% python3 -q
>>> import numpy as np
>>> np.set_printoptions(precision=2, suppress=True, linewidth=120, sign=" ")
>>> feats = np.minimum.outer(np.arange(1, 7), np.arange(1, 7)) * -2
>>> feats
array([[ -2,  -2,  -2,  -2,  -2,  -2],
       [ -2,  -4,  -4,  -4,  -4,  -4],
       [ -2,  -4,  -6,  -6,  -6,  -6],
       [ -2,  -4,  -6,  -8,  -8,  -8],
       [ -2,  -4,  -6,  -8, -10, -10],
       [ -2,  -4,  -6,  -8, -10, -12]])
>>> rng = np.random.default_rng(75)
>>> lab = rng.permutation(6)
>>> Y = feats[:, lab] * rng.choice([-1, 1], 6)
>>> Y
array([[ -2,   2,  -2,  -2,  -2,   2],
       [ -4,   4,  -4,  -2,  -4,   4],
       [ -4,   6,  -6,  -2,  -6,   6],
       [ -4,   6,  -8,  -2,  -8,   8],
       [ -4,   6,  -8,  -2, -10,  10],
       [ -4,   6,  -8,  -2, -10,  12]])
>>> left, _, vt = np.linalg.svd(feats.T @ Y)
>>> np.round(left @ vt, 2) + 0
array([[ 0.,  0.,  0.,  1.,  0.,  0.],
       [ 1.,  0.,  0.,  0.,  0.,  0.],
       [ 0., -1.,  0.,  0.,  0.,  0.],
       [ 0.,  0.,  1.,  0.,  0.,  0.],
       [ 0.,  0.,  0.,  0.,  1.,  0.],
       [ 0.,  0.,  0.,  0.,  0., -1.]])
>>> Y = np.linalg.inv(feats)
>>> (np.abs(Y) > 1e-9).astype(int)
array([[ 1,  1,  0,  0,  0,  0],
       [ 1,  1,  1,  0,  0,  0],
       [ 0,  1,  1,  1,  0,  0],
       [ 0,  0,  1,  1,  1,  0],
       [ 0,  0,  0,  1,  1,  1],
       [ 0,  0,  0,  0,  1,  1]])
>>> np.round(np.linalg.slogdet(feats)[0], 2)
np.float64(1.0)
>>> np.linalg.det(feats) * Y
array([[-64.,  32.,  -0.,  -0.,  -0.,  -0.],
       [ 32., -64.,  32.,  -0.,  -0.,  -0.],
       [ -0.,  32., -64.,  32.,  -0.,  -0.],
       [ -0.,  -0.,  32., -64.,  32.,  -0.],
       [ -0.,  -0.,  -0.,  32., -64.,  32.],
       [ -0.,  -0.,  -0.,  -0.,  32., -32.]])
>>> round(np.linalg.cond(feats), 2)
np.float64(64.89)
>>> np.linalg.inv(Y)
array([[ -2.,  -2.,  -2.,  -2.,  -2.,  -2.],
       [ -2.,  -4.,  -4.,  -4.,  -4.,  -4.],
       [ -2.,  -4.,  -6.,  -6.,  -6.,  -6.],
       [ -2.,  -4.,  -6.,  -8.,  -8.,  -8.],
       [ -2.,  -4.,  -6.,  -8., -10., -10.],
       [ -2.,  -4.,  -6.,  -8., -10., -12.]])
>>> np.round(np.linalg.det(feats) * np.linalg.det(Y), 2)
np.float64(1.0)
>>> np.allclose(Y, feats.T)
False
>>> Y
array([[-1. ,  0.5, -0. , -0. , -0. , -0. ],
       [ 0.5, -1. ,  0.5, -0. , -0. , -0. ],
       [-0. ,  0.5, -1. ,  0.5, -0. , -0. ],
       [-0. , -0. ,  0.5, -1. ,  0.5, -0. ],
       [-0. , -0. , -0. ,  0.5, -1. ,  0.5],
       [-0. , -0. , -0. , -0. ,  0.5, -0.5]])
>>> J = np.load("sample0.npy")
>>> J
array([[ 8.,  9.,  3.,  3.],
       [ 9.,  8.,  3.,  3.],
       [ 3.,  3.,  0.,  1.],
       [ 3.,  3.,  1.,  0.]])
>>> round(np.linalg.eigvalsh(J).min(), 2)
np.float64(-1.0)
>>> left, s, vt = np.linalg.svd(J)
>>> s
array([ 19.,   1.,   1.,   1.])
>>> np.argmax(s[:-1] / (s[1:] + 1e-6)) + 1
np.int64(1)
>>> Y = left[:, :1] @ np.diag(s[:1]) @ vt[:1]
>>> round(float(np.linalg.norm(J - Y) / np.linalg.norm(J)), 2)
0.09
>>> Y
array([[ 8.55,  8.55,  2.85,  2.85],
       [ 8.55,  8.55,  2.85,  2.85],
       [ 2.85,  2.85,  0.95,  0.95],
       [ 2.85,  2.85,  0.95,  0.95]])
>>> np.linalg.matrix_rank(Y)
np.int64(1)
>>> F = 3 * np.eye(5) + np.ones((5, 5))
>>> F
array([[ 4.,  1.,  1.,  1.,  1.],
       [ 1.,  4.,  1.,  1.,  1.],
       [ 1.,  1.,  4.,  1.,  1.],
       [ 1.,  1.,  1.,  4.,  1.],
       [ 1.,  1.,  1.,  1.,  4.]])
>>> vals, V = np.linalg.eig(F)
>>> np.sort(np.linalg.eigvals(np.linalg.inv(F)))
array([ 0.12,  0.33,  0.33,  0.33,  0.33])
>>> vals
array([ 8.,  3.,  3.,  3.,  3.])
>>> M = np.array([[2.1, -0.6, 0.8],
...     [1.6, -0.5, -0.3],
...     [0.2, 0.3, 0.7],
...     [-0.2, 2.5, 0.3],
...     [-0.2, -0.6, 0.7],
...     [-0.2, 0.7, -0.2],
...     [1.5, 0.9, 1.0],
...     [-0.6, 0.9, 1.7],
...     [1.3, 0.2, 0.1],
...     [0.6, 1.5, 1.0],
...     [0.1, -1.4, 0.9],
...     [0.8, 0.1, -0.5],
...     [-0.9, -1.3, 0.7],
...     [-0.8, -0.3, -0.3],
...     [1.6, 0.8, -1.2],
...     [0.2, -2.4, 0.0],
...     [2.0, 0.2, -1.6],
...     [0.5, 1.1, 0.4],
...     [1.7, 2.0, 0.0],
...     [0.4, 0.4, -1.0],
...     [1.5, 1.2, 0.1],
...     [-0.6, -0.3, -1.2],
...     [0.4, 0.5, 0.4],
...     [0.0, 1.2, 0.3],
...     [0.0, 1.3, -0.5],
...     [-0.7, 1.0, -1.3],
...     [-1.0, 1.2, -1.1],
...     [-0.8, -0.5, -0.4]])
>>> M[26] *= 10
>>> M
array([[  2.1,  -0.6,   0.8],
       [  1.6,  -0.5,  -0.3],
       [  0.2,   0.3,   0.7],
       [ -0.2,   2.5,   0.3],
       [ -0.2,  -0.6,   0.7],
       [ -0.2,   0.7,  -0.2],
       [  1.5,   0.9,   1. ],
       [ -0.6,   0.9,   1.7],
       [  1.3,   0.2,   0.1],
       [  0.6,   1.5,   1. ],
       [  0.1,  -1.4,   0.9],
       [  0.8,   0.1,  -0.5],
       [ -0.9,  -1.3,   0.7],
       [ -0.8,  -0.3,  -0.3],
       [  1.6,   0.8,  -1.2],
       [  0.2,  -2.4,   0. ],
       [  2. ,   0.2,  -1.6],
       [  0.5,   1.1,   0.4],
       [  1.7,   2. ,   0. ],
       [  0.4,   0.4,  -1. ],
       [  1.5,   1.2,   0.1],
       [ -0.6,  -0.3,  -1.2],
       [  0.4,   0.5,   0.4],
       [  0. ,   1.2,   0.3],
       [  0. ,   1.3,  -0.5],
       [ -0.7,   1. ,  -1.3],
       [-10. ,  12. , -11. ],
       [ -0.8,  -0.5,  -0.4]])
>>> x = np.array([-1, 1, 0])
>>> (M @ x).argmax()
np.int64(26)
>>> np.einsum("ij,j->i", M, x)
array([-2.7, -2.1,  0.1,  2.7, -0.4,  0.9, -0.6,  1.5, -1.1,  0.9, -1.5, -0.7, -0.4,  0.5, -0.8, -2.6, -1.8,  0.6,
        0.3,  0. , -0.3,  0.3,  0.1,  1.2,  1.3,  1.7, 22. ,  0.3])
>>> M * x
array([[-2.1, -0.6,  0. ],
       [-1.6, -0.5, -0. ],
       [-0.2,  0.3,  0. ],
       [ 0.2,  2.5,  0. ],
       [ 0.2, -0.6,  0. ],
       [ 0.2,  0.7, -0. ],
       [-1.5,  0.9,  0. ],
       [ 0.6,  0.9,  0. ],
       [-1.3,  0.2,  0. ],
       [-0.6,  1.5,  0. ],
       [-0.1, -1.4,  0. ],
       [-0.8,  0.1, -0. ],
       [ 0.9, -1.3,  0. ],
       [ 0.8, -0.3, -0. ],
       [-1.6,  0.8, -0. ],
       [-0.2, -2.4,  0. ],
       [-2. ,  0.2, -0. ],
       [-0.5,  1.1,  0. ],
       [-1.7,  2. ,  0. ],
       [-0.4,  0.4, -0. ],
       [-1.5,  1.2,  0. ],
       [ 0.6, -0.3, -0. ],
       [-0.4,  0.5,  0. ],
       [-0. ,  1.2,  0. ],
       [-0. ,  1.3, -0. ],
       [ 0.7,  1. , -0. ],
       [10. , 12. , -0. ],
       [ 0.8, -0.5, -0. ]])
>>> np.linalg.norm(M @ x) <= np.linalg.norm(M, 2) * np.linalg.norm(x) + 1e-9
np.True_
>>> M @ np.ones(3)
array([ 2.3,  0.8,  1.2,  2.6, -0.1,  0.3,  3.4,  2. ,  1.6,  3.1, -0.4,  0.4, -1.5, -1.4,  1.2, -2.2,  0.6,  2. ,
        3.7, -0.2,  2.8, -2.1,  1.3,  1.5,  0.8, -1. , -9. , -1.7])
